$ python3 -q
>>> import numpy as np
>>> import numpy.linalg as la
>>> np.set_printoptions(suppress=True, linewidth=140)
>>> A = np.array([[5, 4, 3, 5, 5, 2, 5], [4, 3, 2, 4, 4, 1, 4], [4, 3, 2, 4, 4, 1, 4]])
>>> print(A)
[[5 4 3 5 5 2 5]
 [4 3 2 4 4 1 4]
 [4 3 2 4 4 1 4]]
>>> print(la.lstsq(A[:-1].T, A[-1])[2])
2
>>> print(np.allclose(A[:-1].T @ la.lstsq(A[:-1].T, A[-1])[0], A[-1]))
True
>>> print(np.abs(np.diag(la.qr(A)[1])) > 1e-9)
[ True  True False]
>>> print(np.round(A @ la.pinv(A) @ A, 2))
[[5. 4. 3. 5. 5. 2. 5.]
 [4. 3. 2. 4. 4. 1. 4.]
 [4. 3. 2. 4. 4. 1. 4.]]
>>> print(np.unique(A.round(6), axis=0).shape)
(2, 7)
>>> B = A[0, 0] * A[1:] - np.outer(A[1:, 0], A[0])
>>> print(B)
[[ 0 -1 -2  0  0 -3  0]
 [ 0 -1 -2  0  0 -3  0]]
>>> print(A[:, 0] / A[0, 0])
[1.  0.8 0.8]
>>> feats = np.load("x.npy")
>>> print(feats)
[[ 18   6  -1  -4   2   2  11]
 [  6   2   1 -11  -1   3  13]
 [ -1   1  10  14   3  -2   8]
 [ -4 -11  14  10  -7   4   4]
 [  2  -1   3  -7  -8   1 -15]
 [  2   3  -2   4   1  -4   6]
 [ 11  13   8   4 -15   6  -8]]
>>> # symmetric
>>> Q, V = la.qr(feats[:, :6])[0], la.qr(feats[:, 6:])[0]
>>> s = la.svd(Q.T @ V, compute_uv=False)
>>> print(np.round(np.degrees(np.arccos(s.clip(0, 1))), 2))
[31.93]
>>> print((s > 0.9).sum())
0
>>> f = np.array([0, 2, 0, 1, 0, 2, 0])
>>> B = feats + np.outer(f, np.eye(7)[3])
>>> print(B)
[[ 18.   6.  -1.  -4.   2.   2.  11.]
 [  6.   2.   1.  -9.  -1.   3.  13.]
 [ -1.   1.  10.  14.   3.  -2.   8.]
 [ -4. -11.  14.  11.  -7.   4.   4.]
 [  2.  -1.   3.  -7.  -8.   1. -15.]
 [  2.   3.  -2.   6.   1.  -4.   6.]
 [ 11.  13.   8.   4. -15.   6.  -8.]]
>>> print(la.matrix_rank(B - feats))
1
>>> print(la.matrix_rank(la.inv(B) - la.inv(feats), tol=1e-8))
1
>>> print(round(la.det(B) / la.det(feats), 2), round(float(1 + la.solve(feats, f)[3]), 2))
0.93 0.93
>>> arr = np.array([[0, 0, 0, 0, 0, 0],
...     [0, 1, 0, 0, 0, 0],
...     [0, 0, 1, 0, 0, 0],
...     [0, 0, 0, 2, 0, 0],
...     [0, 0, 0, 0, 0, 0],
...     [0, 0, 0, 0, 0, 1]])
>>> print(arr)
[[0 0 0 0 0 0]
 [0 1 0 0 0 0]
 [0 0 1 0 0 0]
 [0 0 0 2 0 0]
 [0 0 0 0 0 0]
 [0 0 0 0 0 1]]
>>> # rank 4
>>> print(la.lstsq(arr[:-1].T, arr[-1])[2])
3
>>> print(np.unique(arr.round(6), axis=0).shape)
(5, 6)
>>> def softmax(z):
...     e = np.exp(z - z.max(axis=-1, keepdims=True))
...     return e / e.sum(axis=-1, keepdims=True)
... 
>>> print(np.round(softmax(10 * arr[5]), 2) + 0)
[0. 0. 0. 0. 0. 1.]
>>> print(np.round(softmax(arr).sum(axis=1), 2))
[1. 1. 1. 1. 1. 1.]
>>> S = arr @ arr.T / np.sqrt(6)
>>> print(np.round(softmax(S)[5] @ arr, 2))
[0.   0.15 0.15 0.31 0.   0.23]
